$ python -q
>>> import numpy as np
>>> np.set_printoptions(precision=1, suppress=True, linewidth=200, sign=" ")
>>> m1 = np.load("out4.npy")
>>> m1
array([[ 11.3, -11.7,  11.1],
       [  8.4, -11.5,   8.7],
       [ -0.3,  -3.6,   3.1],
       [  1.7,  -3.6,   2.2],
       [  0.5,  -2.3,   3.2],
       [  9.9,  -7.7,   9.9],
       [  1.3,  -2.2,   4.9],
       [ 10.8, -10.2,  12.3],
       [  1.3,  -2. ,   2.7],
       [  8.7,  -9.4,  10.1],
       [  9.9,  -9.4,  11. ],
       [  0.2,  -5. ,   4.3],
       [  1.1,  -2.3,   3.2],
       [ 10. ,  -7.7,  10.5],
       [  1.9,  -2.8,   1.6],
       [  9.9,  -9.3,   8.5],
       [  0.9,  -1.9,   3.1],
       [  1.1,  -3.1,   0.7],
       [  1.6,  -4.9,   2.8],
       [ 10.5, -10.5,   9.3],
       [ 10.1,  -8.7,   9.3],
       [  0.8,  -2.9,   2.7],
       [  9.8, -11.3,   9.3],
       [  1. ,  -2.8,   1. ],
       [  1.5,  -2.6,   5.2],
       [ 10.2,  -8.5,  10.3],
       [ 10.2,  -7.3,  10.1]])
>>> u, g = m1[17], m1[2]
>>> round(float(u @ u), 1)
11.3
>>> pr = (u @ g) / (u @ u) * u
>>> pr
array([ 1.3, -3.6,  0.8])
>>> np.outer(u, g)
array([[-0.3, -4. ,  3.4],
       [ 0.9, 11.2, -9.6],
       [-0.2, -2.5,  2.2]])
>>> np.linalg.matrix_rank(np.outer(u, g))
np.int64(1)
>>> np.round(g - pr, 1) + 0
array([-1.6,  0. ,  2.3])
>>> round(np.linalg.norm(u + g) ** 2 + np.linalg.norm(u - g) ** 2, 1)
np.float64(67.9)
>>> round((g - pr) @ u, 1)
np.float64(0.0)
>>> A = np.load("sample8.npy")
>>> A
array([[ 11,   2,  -1,  -2,   0,  -2,  -2,   1,   2],
       [  0, -10,  -1,  -2,   1,   1,  -1,  -2,   2],
       [ -1,   2,   8,   2,  -2,   0,   0,   1,  -1],
       [ -1,   1,   2,   7,  -1,   0,   0,   2,   2],
       [  0,  -2,  -2,  -1,  -5,   2,  -2,   1,  -2],
       [  1,   1,   2,   2,   2,  -3,  -2,   0,  -1],
       [ -1,   0,  -1,   1,   1,   0,   8,   1,   0],
       [ -1,   0,   1,   0,  -1,   1,   2,  -4,   1],
       [  2,  -1,  -1,   2,  -1,   1,   2,   2, -11]])
>>> np.trace(A)
np.int64(1)
>>> assert A == A.T
Traceback (most recent call last):
  File "<python-input-16>", line 1, in <module>
    assert A == A.T
           ^^^^^^^^
ValueError: The truth value of an array with more than one element is ambiguous. Use a.any() or a.all()
>>> (A - A.T) / 2
array([[ 0. ,  1. ,  0. , -0.5,  0. , -1.5, -0.5,  1. ,  0. ],
       [-1. ,  0. , -1.5, -1.5,  1.5,  0. , -0.5, -1. ,  1.5],
       [ 0. ,  1.5,  0. ,  0. ,  0. , -1. ,  0.5,  0. ,  0. ],
       [ 0.5,  1.5,  0. ,  0. ,  0. , -1. , -0.5,  1. ,  0. ],
       [ 0. , -1.5,  0. ,  0. ,  0. ,  0. , -1.5,  1. , -0.5],
       [ 1.5,  0. ,  1. ,  1. ,  0. ,  0. , -1. , -0.5, -1. ],
       [ 0.5,  0.5, -0.5,  0.5,  1.5,  1. ,  0. , -0.5, -1. ],
       [-1. ,  1. ,  0. , -1. , -1. ,  0.5,  0.5,  0. , -0.5],
       [ 0. , -1.5,  0. ,  0. ,  0.5,  1. ,  1. ,  0.5,  0. ]])
>>> np.linalg.determinant(A)
Traceback (most recent call last):
  File "<python-input-18>", line 1, in <module>
    np.linalg.determinant(A)
    ^^^^^^^^^^^^^^^^^^^^^
AttributeError: module 'numpy.linalg' has no attribute 'determinant'
>>> np.allclose(A @ A.T, A.T @ A)
False
>>> round(np.abs(np.linalg.eigvals(A)).max(), 1)
np.float64(12.6)
>>> np.sort(np.abs(np.linalg.eigvals(A)))
array([  1.6,   5.1,   5.1,   5.5,   7.8,   8.6,  11.1,  11.1,  12.6])
>>> (A + A.T) / 2
array([[ 11. ,   1. ,  -1. ,  -1.5,   0. ,  -0.5,  -1.5,   0. ,   2. ],
       [  1. , -10. ,   0.5,  -0.5,  -0.5,   1. ,  -0.5,  -1. ,   0.5],
       [ -1. ,   0.5,   8. ,   2. ,  -2. ,   1. ,  -0.5,   1. ,  -1. ],
       [ -1.5,  -0.5,   2. ,   7. ,  -1. ,   1. ,   0.5,   1. ,   2. ],
       [  0. ,  -0.5,  -2. ,  -1. ,  -5. ,   2. ,  -0.5,   0. ,  -1.5],
       [ -0.5,   1. ,   1. ,   1. ,   2. ,  -3. ,  -1. ,   0.5,   0. ],
       [ -1.5,  -0.5,  -0.5,   0.5,  -0.5,  -1. ,   8. ,   1.5,   1. ],
       [  0. ,  -1. ,   1. ,   1. ,   0. ,   0.5,   1.5,  -4. ,   1.5],
       [  2. ,   0.5,  -1. ,   2. ,  -1.5,   0. ,   1. ,   1.5, -11. ]])
>>> A.shape
(9, 9)
>>> A.mean(axis=0)
array([ 1.1, -0.8,  0.8,  1. , -0.7,  0. ,  0.6,  0.2, -0.9])
>>> np.diff(A, axis=0)
array([[-11, -12,   0,   0,   1,   3,   1,  -3,   0],
       [ -1,  12,   9,   4,  -3,  -1,   1,   3,  -3],
       [  0,  -1,  -6,   5,   1,   0,   0,   1,   3],
       [  1,  -3,  -4,  -8,  -4,   2,  -2,  -1,  -4],
       [  1,   3,   4,   3,   7,  -5,   0,  -1,   1],
       [ -2,  -1,  -3,  -1,  -1,   3,  10,   1,   1],
       [  0,   0,   2,  -1,  -2,   1,  -6,  -5,   1],
       [  3,  -1,  -2,   2,   0,   0,   0,   6, -12]])
>>> A.sum(axis=1)
array([  9, -12,   9,  12, -11,   2,   9,  -1,  -5])
>>> np.linalg.rank(A)
Traceback (most recent call last):
  File "<python-input-27>", line 1, in <module>
    np.linalg.rank(A)
    ^^^^^^^^^^^^^^
AttributeError: module 'numpy.linalg' has no attribute 'rank'
>>> np.unravel_index(np.abs(A).argmax(), A.shape)
(np.int64(0), np.int64(0))
>>> np.linalg.svd(A, compute_uv=False)
array([ 13.4,  12.7,  12.3,   9.1,   7. ,   6.2,   5.9,   3.6,   1.4])
>>> np.abs(A).max()
np.int64(11)
>>> A.sum(axis=0)
array([10, -7,  7,  9, -6,  0,  5,  2, -8])
>>> np.linalg.matrix_rank(A)
np.int64(9)
>>> X = np.diag(10 * np.array([-8, -3, 5, 3])) + np.array([[-3, 1, 0, -3], [2, 0, -3, -2], [3, 3, -2, 1], [-3, -1, 3, -1]])
>>> X
array([[-83,   1,   0,  -3],
       [  2, -30,  -3,  -2],
       [  3,   3,  48,   1],
       [ -3,  -1,   3,  29]])
>>> u, g = X[2], X[1]
>>> u @ g
np.int64(-230)
>>> u @ u
np.int64(2323)
>>> pr = (u @ g) / (u @ u) * u
>>> round(float((g - pr) @ u), 1)
0.0
>>> np.outer(u, g)
array([[    6,   -90,    -9,    -6],
       [    6,   -90,    -9,    -6],
       [   96, -1440,  -144,   -96],
       [    2,   -30,    -3,    -2]])
>>> g - pr
array([  2.3, -29.7,   1.8,  -1.9])
